$ python3 -q
>>> import numpy as np
>>> import numpy.linalg as la
>>> np.set_printoptions(suppress=True, linewidth=160)
>>> K = np.array([[1.5, -1.5, 0.9],
...     [1.3, -1.3, 0.4],
...     [1.6, 0.5, 0.4],
...     [-0.5, 1.6, -0.1],
...     [1.6, 0.3, -1.2],
...     [2.9, 0.1, -0.6],
...     [1.0, -2.0, -1.1],
...     [-0.1, 0.7, -1.4],
...     [-0.8, 0.5, -1.0],
...     [-0.5, -0.5, 1.0]])
>>> K[8] *= 20
>>> K
array([[  1.5,  -1.5,   0.9],
       [  1.3,  -1.3,   0.4],
       [  1.6,   0.5,   0.4],
       [ -0.5,   1.6,  -0.1],
       [  1.6,   0.3,  -1.2],
       [  2.9,   0.1,  -0.6],
       [  1. ,  -2. ,  -1.1],
       [ -0.1,   0.7,  -1.4],
       [-16. ,  10. , -20. ],
       [ -0.5,  -0.5,   1. ]])
>>> P = K @ la.solve(K.T @ K, K.T)
>>> np.round(np.diag(P), 2)
array([0.1 , 0.11, 0.18, 0.22, 0.26, 0.48, 0.55, 0.05, 0.99, 0.08])
>>> np.allclose(P @ P, P)
True
>>> lab = K[:, 0] > np.median(K[:, 0])
>>> u = K[lab].mean(axis=0) - K[~lab].mean(axis=0)
>>> (((K - K.mean(axis=0)) @ u > 0) == lab).mean()
np.float64(0.6)
>>> lab.astype(int)
array([1, 1, 1, 0, 1, 1, 0, 0, 0, 0])
>>> gram = np.cov(K, rowvar=False)
>>> np.round(la.eigvalsh(gram)[::-1], 2)
array([79.68,  1.09,  0.92])
>>> np.round(np.corrcoef(K.T), 2)
array([[ 1.  , -0.94,  0.97],
       [-0.94,  1.  , -0.95],
       [ 0.97, -0.95,  1.  ]])
>>> np.median(K, axis=0)
array([ 1.15,  0.2 , -0.35])
>>> np.round(K.std(axis=0), 2)
array([5.19, 3.25, 6.  ])
>>> gram.shape
(3, 3)
>>> np.argsort(-K.std(axis=0).round(6), kind="stable")
array([2, 0, 1])
>>> B = np.c_[K[:, :1] @ np.array([[2]]), np.array([0, 2, -2, -2, 0, -1, -2, 0, 1, -1])]
>>> B
array([[  3. ,   0. ],
       [  2.6,   2. ],
       [  3.2,  -2. ],
       [ -1. ,  -2. ],
       [  3.2,   0. ],
       [  5.8,  -1. ],
       [  2. ,  -2. ],
       [ -0.2,   0. ],
       [-32. ,   1. ],
       [ -1. ,  -1. ]])
>>> np.round(la.norm(B - K @ la.lstsq(K, B)[0], axis=0), 2) + 0
array([0.  , 3.99])
>>> la.matrix_rank(np.c_[K, B])
np.int64(4)
>>> D = la.norm(K[:, None] - K[None], axis=-1)
>>> D[3].round(6).argsort(kind="stable")[:4]
array([3, 7, 9, 2])
>>> D.mean(axis=1).argmax()
np.int64(8)
>>> (D + 1e9 * np.eye(10)).round(6).argmin(axis=1)
array([1, 0, 4, 7, 5, 4, 1, 3, 7, 1])
>>> np.round(la.norm(K, axis=1), 2)
array([ 2.3 ,  1.88,  1.72,  1.68,  2.02,  2.96,  2.49,  1.57, 27.5 ,  1.22])
>>> D.shape
(10, 10)
>>> np.round(la.norm(K - K.mean(axis=0), axis=1), 2)
array([ 4.43,  3.88,  3.47,  2.23,  2.56,  4.01,  3.45,  0.99, 25.22,  3.43])
>>> D[3].round(2)
array([ 3.82,  3.45,  2.42,  0.  ,  2.7 ,  3.75,  4.03,  1.63, 26.59,  2.37])
>>> la.matrix_rank(D ** 2)
np.int64(5)
>>> np.flatnonzero(D[3] < D.mean() / 2)
array([2, 3, 4, 7, 9])
>>> X = np.load("arr.npy")
>>> X
array([[ 2,  0,  2,  0,  2,  0],
       [-4,  3, -4,  3, -4,  3],
       [-4,  0, -4,  0, -4,  0],
       [ 2,  0,  2,  0,  2,  0],
       [-4,  3, -4,  3, -4,  3],
       [-4,  0, -4,  0, -4,  0]])
>>> la.cond(X) > 100
np.True_
>>> la.matrix_rank(X, rtol=0.1)
np.int64(2)
>>> [round(float(x), 2) for x in la.svd(X, compute_uv=False)[:3]]
[15.6, 5.16, 0.0]
>>> np.argsort(-la.norm(X, axis=0).round(6), kind="stable")[:3]
array([0, 2, 4])
>>> round(float(la.norm(X, 2) / la.norm(X)), 2)
0.95
>>> X.reshape(2, -1)
array([[ 2,  0,  2,  0,  2,  0, -4,  3, -4,  3, -4,  3, -4,  0, -4,  0, -4,  0],
       [ 2,  0,  2,  0,  2,  0, -4,  3, -4,  3, -4,  3, -4,  0, -4,  0, -4,  0]])
>>> blk = X.reshape(6, 2, -1)
>>> blk.sum(axis=1)
array([[ 2,  2,  2],
       [-1, -1, -1],
       [-4, -4, -4],
       [ 2,  2,  2],
       [-1, -1, -1],
       [-4, -4, -4]])
>>> np.swapaxes(blk, 1, 2)[5]
array([[-4,  0],
       [ 0, -4],
       [-4,  0]])
>>> blk[:, 0]
array([[ 2,  0,  2],
       [-4,  3, -4],
       [-4,  0, -4],
       [ 2,  0,  2],
       [-4,  3, -4],
       [-4,  0, -4]])
